In [1]: import numpy as np

In [2]: np.set_printoptions(precision=4, suppress=True, linewidth=140, floatmode="fixed")

In [3]: F = np.array([[-1, 1, -2, 2], [2, -1, -1, 2], [-1, 2, 0, -2]])

In [4]: F[1] = F[2]

In [5]: F
Out[5]: 
array([[-1,  1, -2,  2],
       [-1,  2,  0, -2],
       [-1,  2,  0, -2]])

In [6]: # rows 1 and 2 are equal

In [7]: rk = np.linalg.matrix_rank(F)

In [8]: rk
Out[8]: np.int64(2)

In [9]: N = np.linalg.svd(F)[2][rk:].T

In [10]: np.linalg.matrix_rank(F.T @ F), np.linalg.matrix_rank(F @ F.T)
Out[10]: (np.int64(2), np.int64(2))

In [11]: np.round(F @ N, 4) + 0
Out[11]: 
array([[0.0000, 0.0000],
       [0.0000, 0.0000],
       [0.0000, 0.0000]])

In [12]: [int(np.linalg.matrix_rank(F[:, :j + 1])) for j in range(4)]
Out[12]: [1, 2, 2, 2]

In [13]: np.allclose(F @ N, 0)
Out[13]: True

In [14]: E = np.array([[0, 0, 1, 0], [2, 0, 0, 0], [0, 3, 0, 0], [0, 0, 0, 3]])

In [15]: # 2 groups of indices that never mix

In [16]: E[:, 0] @ E[:, 3]
Out[16]: np.int64(0)

In [17]: np.linalg.pinv(E)
Out[17]: 
array([[0.0000, 0.5000, 0.0000, 0.0000],
       [0.0000, 0.0000, 0.3333, 0.0000],
       [1.0000, 0.0000, 0.0000, 0.0000],
       [0.0000, 0.0000, 0.0000, 0.3333]])

In [18]: np.linalg.svd(E, compute_uv=False)
Out[18]: array([3.0000, 3.0000, 2.0000, 1.0000])

In [19]: f = np.array([-2, 1, 0, -3])

In [20]: out = E + np.outer(f, np.eye(4)[2])

In [21]: print(np.linalg.matrix_rank(out - E))
1

In [22]: round(np.linalg.det(out) / np.linalg.det(E), 4), round(float(1 + np.linalg.solve(E, f)[2]), 4)
Out[22]: (np.float64(-1.0), -1.0)

In [23]: np.sort(np.linalg.eigvals(E).real)
Out[23]: array([-0.9086, -0.9086,  1.8171,  3.0000])

In [24]: f = np.array([1, -1])

In [25]: np.correlate(E[1], E[3], "full")
Out[25]: array([6, 0, 0, 0, 0, 0, 0])

In [26]: np.cross(E[1, :3], E[3, :3])
Out[26]: array([0, 0, 0])

In [27]: np.convolve(E[1], f)
Out[27]: array([ 2, -2,  0,  0,  0])

In [28]: J = np.load("data.npy")

In [29]: J
Out[29]: 
array([[ 0.1172,  4.1538,  0.7592],
       [-0.6934, -7.7758, -1.9122],
       [ 0.0965, -7.6377, -2.1531]])

In [30]: # column 1 dominates

In [31]: O = J.astype(float).copy()

In [32]: for j in range(3):
    ...:     O[:, j] -= O[:, :j] @ (O[:, :j].T @ O[:, j])
    ...:     O[:, j] /= np.linalg.norm(O[:, j])
    ...: 

In [33]: np.round(O.T @ O, 4) + 0
Out[33]: 
array([[1.0000, 0.0000, 0.0000],
       [0.0000, 1.0000, 0.0000],
       [0.0000, 0.0000, 1.0000]])

In [34]: print((J - J.T) / 2)
[[ 0.0000  2.4236  0.3313]
 [-2.4236  0.0000  2.8628]
 [-0.3313 -2.8628  0.0000]]

In [35]: assert J == J.T
---------------------------------------------------------------------------
ValueError                                Traceback (most recent call last)
Cell In[35], line 1
----> 1 assert J == J.T

ValueError: The truth value of an array with more than one element is ambiguous. Use a.any() or a.all()

In [36]: print(np.allclose(J @ J.T, J.T @ J))
False

In [37]: np.trace(J)
Out[37]: np.float64(-9.8117)

In [38]: x = np.array([9, 8, 5])

In [39]: y = J @ x

In [40]: coef, lr = np.zeros(3), 1 / np.linalg.norm(J, 2) ** 2

In [41]: for i in range(15):
    ...:     coef -= lr * J.T @ (J @ coef - y)
    ...:     if i % 5 == 0: print(i, round(np.linalg.norm(J @ coef - y), 4))
    ...: 
0 4.4332
5 4.3865
10 4.3403

In [42]: round(np.linalg.cond(J), 4)
Out[42]: np.float64(40.3472)

In [43]: coef
Out[43]: array([0.5866, 9.0169, 2.2406])

In [44]: m1 = np.load("w.npy")

In [45]: m1
Out[45]: 
array([[-0.4000, -1.5000,  0.3000,  0.1000],
       [-0.2000,  1.2000, -1.0000, -1.1000],
       [-0.6000, -0.1000,  0.3000, -1.2000]])

In [46]: f = np.array([0, 1, -1])

In [47]: print(np.convolve(m1[1], f))
[ 0.0000 -0.2000  1.4000 -2.2000 -0.1000  1.1000]

In [48]: np.correlate(m1[1], m1[2], "full")
Out[48]: array([ 0.2400, -1.5000,  1.5800,  1.0200, -0.9500,  0.7100,  0.6600])

In [49]: np.array([np.convolve(row, f, "same") for row in m1])
Out[49]: 
array([[-0.4000, -1.1000,  1.8000, -0.2000],
       [-0.2000,  1.4000, -2.2000, -0.1000],
       [-0.6000,  0.5000,  0.4000, -1.5000]])

In [50]: np.abs(np.linalg.svd(J)[2][-1])
Out[50]: array([0.3887, 0.2402, 0.8895])

In [51]: round(np.log10(np.linalg.cond(J)))
Out[51]: 2

In [52]: np.argsort(-np.linalg.norm(J, axis=0).round(6), kind="stable")[:3]
Out[52]: array([1, 2, 0])

In [53]: out = np.array([[2, -1], [0, -1]])

In [54]: basis = np.kron(out, m1)

In [55]: np.linalg.matrix_rank(basis)
Out[55]: np.int64(6)

In [56]: basis
Out[56]: 
array([[-0.8000, -3.0000,  0.6000,  0.2000,  0.4000,  1.5000, -0.3000, -0.1000],
       [-0.4000,  2.4000, -2.0000, -2.2000,  0.2000, -1.2000,  1.0000,  1.1000],
       [-1.2000, -0.2000,  0.6000, -2.4000,  0.6000,  0.1000, -0.3000,  1.2000],
       [-0.0000, -0.0000,  0.0000,  0.0000,  0.4000,  1.5000, -0.3000, -0.1000],
       [-0.0000,  0.0000, -0.0000, -0.0000,  0.2000, -1.2000,  1.0000,  1.1000],
       [-0.0000, -0.0000,  0.0000, -0.0000,  0.6000,  0.1000, -0.3000,  1.2000]])

In [57]: W0 = np.load("layer4.npy")

In [58]: W0
Out[58]: 
array([[-1.0000,  0.0000,  0.0000],
       [ 0.0000, -1.0000, -2.0000],
       [ 0.0000, -2.0000, -1.0000]])

In [59]: np.round(np.linalg.det(W0[::-1]), 4)
Out[59]: np.float64(-3.0)

In [60]: round(float(np.linalg.det(2 * W0)), 4), round(float(np.linalg.det(W0)), 4)
Out[60]: (24.0, 3.0)

In [61]: round(float(np.linalg.eigvals(W0).sum().real), 4)
Out[61]: -3.0

In [62]: O = E.astype(float).copy()

In [63]: for j in range(4):
    ...:     O[:, j] -= O[:, :j] @ (O[:, :j].T @ O[:, j])
    ...:     O[:, j] /= np.linalg.norm(O[:, j])
    ...: 

In [64]: O.T @ E
Out[64]: 
array([[2.0000, 0.0000, 0.0000, 0.0000],
       [0.0000, 3.0000, 0.0000, 0.0000],
       [0.0000, 0.0000, 1.0000, 0.0000],
       [0.0000, 0.0000, 0.0000, 3.0000]])

In [65]: f = np.array([1, 1, 1])

In [66]: out = W0 + np.outer(f, np.eye(3)[1])

In [67]: np.round(np.linalg.det(out) / np.linalg.det(W0), 4), np.round(1 + np.linalg.solve(W0, f)[1], 4)
Out[67]: (np.float64(0.6667), np.float64(0.6667))

In [68]: out
Out[68]: 
array([[-1.0000,  1.0000,  0.0000],
       [ 0.0000,  0.0000, -2.0000],
       [ 0.0000, -1.0000, -1.0000]])

In [69]: print(np.linalg.matrix_rank(out - W0))
1

In [70]: np.linalg.svd(W0, compute_uv=False)
Out[70]: array([3.0000, 1.0000, 1.0000])

In [71]: print(np.diff(W0, axis=0))
[[ 1.0000 -1.0000 -2.0000]
 [ 0.0000 -1.0000  1.0000]]

In [72]: np.linalg.matrix_rank(W0)
Out[72]: np.int64(3)

In [73]: W0.mean(axis=0)
Out[73]: array([-0.3333, -1.0000, -1.0000])

In [74]: np.count_nonzero(W0)
Out[74]: np.int64(5)

In [75]: vals, vecs = np.linalg.eigh(W0)

In [76]: x = np.array([-9, 7, 3])

In [77]: round(x @ W0 @ x / (x @ x), 4), vals[0], vals[-1]
Out[77]: (np.float64(-1.6043), np.float64(-3.0), np.float64(1.0))

In [78]: vecs * np.abs(vals) @ vecs.T
Out[78]: 
array([[1.0000, 0.0000, 0.0000],
       [0.0000, 2.0000, 1.0000],
       [0.0000, 1.0000, 2.0000]])

In [79]: np.linalg.eigvalsh(W0[1:, 1:])
Out[79]: array([-3.0000,  1.0000])

In [80]: vecs * np.maximum(vals, 0) @ vecs.T
Out[80]: 
array([[ 0.0000,  0.0000,  0.0000],
       [ 0.0000,  0.5000, -0.5000],
       [ 0.0000, -0.5000,  0.5000]])

In [81]: np.abs(W0).sum(axis=1).max(), np.abs(vals).max()
Out[81]: (np.float64(3.0), np.float64(3.0))

In [82]: feats = np.tril(np.array([[-5, -7, -6, 5], [-9, -3, 1, -1], [-2, 1, -5, -6], [3, 7, 5, 0]]), -1) + np.eye(4, dtype=int)

In [83]: feats
Out[83]: 
array([[ 1,  0,  0,  0],
       [-9,  1,  0,  0],
       [-2,  1,  1,  0],
       [ 3,  7,  5,  1]])

In [84]: # triangular

In [85]: out = np.array([[3, -2, 3], [0, -1, 1]])

In [86]: basis = np.kron(out, F)

In [87]: basis
Out[87]: 
array([[-3,  3, -6,  6,  2, -2,  4, -4, -3,  3, -6,  6],
       [-3,  6,  0, -6,  2, -4,  0,  4, -3,  6,  0, -6],
       [-3,  6,  0, -6,  2, -4,  0,  4, -3,  6,  0, -6],
       [ 0,  0,  0,  0,  1, -1,  2, -2, -1,  1, -2,  2],
       [ 0,  0,  0,  0,  1, -2,  0,  2, -1,  2,  0, -2],
       [ 0,  0,  0,  0,  1, -2,  0,  2, -1,  2,  0, -2]])

In [88]: round(float(np.linalg.norm(basis, 2)), 4), round(np.linalg.norm(out, 2) * np.linalg.norm(F, 2), 4)
Out[88]: (20.5638, np.float64(20.5638))

In [89]: np.linalg.matrix_rank(basis)
Out[89]: np.int64(4)

In [90]: round(np.abs(np.linalg.eigvals(feats)).max(), 4)
Out[90]: np.float64(1.0)

In [91]: np.sort(np.abs(np.linalg.eigvals(feats)))
Out[91]: array([1.0000, 1.0000, 1.0000, 1.0000])

In [92]: print(np.round(np.linalg.det(feats), 4))
1.0

In [93]: (feats - feats.T) / 2
Out[93]: 
array([[ 0.0000,  4.5000,  1.0000, -1.5000],
       [-4.5000,  0.0000, -0.5000, -3.5000],
       [-1.0000,  0.5000,  0.0000, -2.5000],
       [ 1.5000,  3.5000,  2.5000,  0.0000]])

In [94]: (feats + feats.T) / 2
Out[94]: 
array([[ 1.0000, -4.5000, -1.0000,  1.5000],
       [-4.5000,  1.0000,  0.5000,  3.5000],
       [-1.0000,  0.5000,  1.0000,  2.5000],
       [ 1.5000,  3.5000,  2.5000,  1.0000]])

In [95]: out = feats / np.linalg.norm(feats, axis=1, keepdims=True)

In [96]: gram = out @ out.T

In [97]: np.argwhere(np.triu(np.abs(gram) > 0.95, 1))
Out[97]: array([[0, 1]])

In [98]: round(float(np.degrees(np.arccos(np.clip(gram[0, 3], -1, 1)))), 4)
Out[98]: 70.8934

In [99]: (gram - 2 * np.eye(4)).round(6).argmax(axis=1)
Out[99]: array([3, 2, 1, 0])

In [100]: vals, vecs = np.linalg.eig(W0)

In [101]: print(vals)
[ 1.0000 -3.0000 -1.0000]

In [102]: print(np.linalg.matrix_rank(feats, rtol=0.1))
2

In [103]: round(float(np.linalg.norm(feats, 2) / np.linalg.norm(feats)), 4)
Out[103]: 0.7776

In [104]: np.argsort(-np.linalg.norm(feats, axis=0).round(6), kind="stable")[:3]
Out[104]: array([0, 1, 2])

In [105]: np.abs(np.linalg.svd(feats)[2][-1])
Out[105]: array([0.0295, 0.2680, 0.2049, 0.9409])
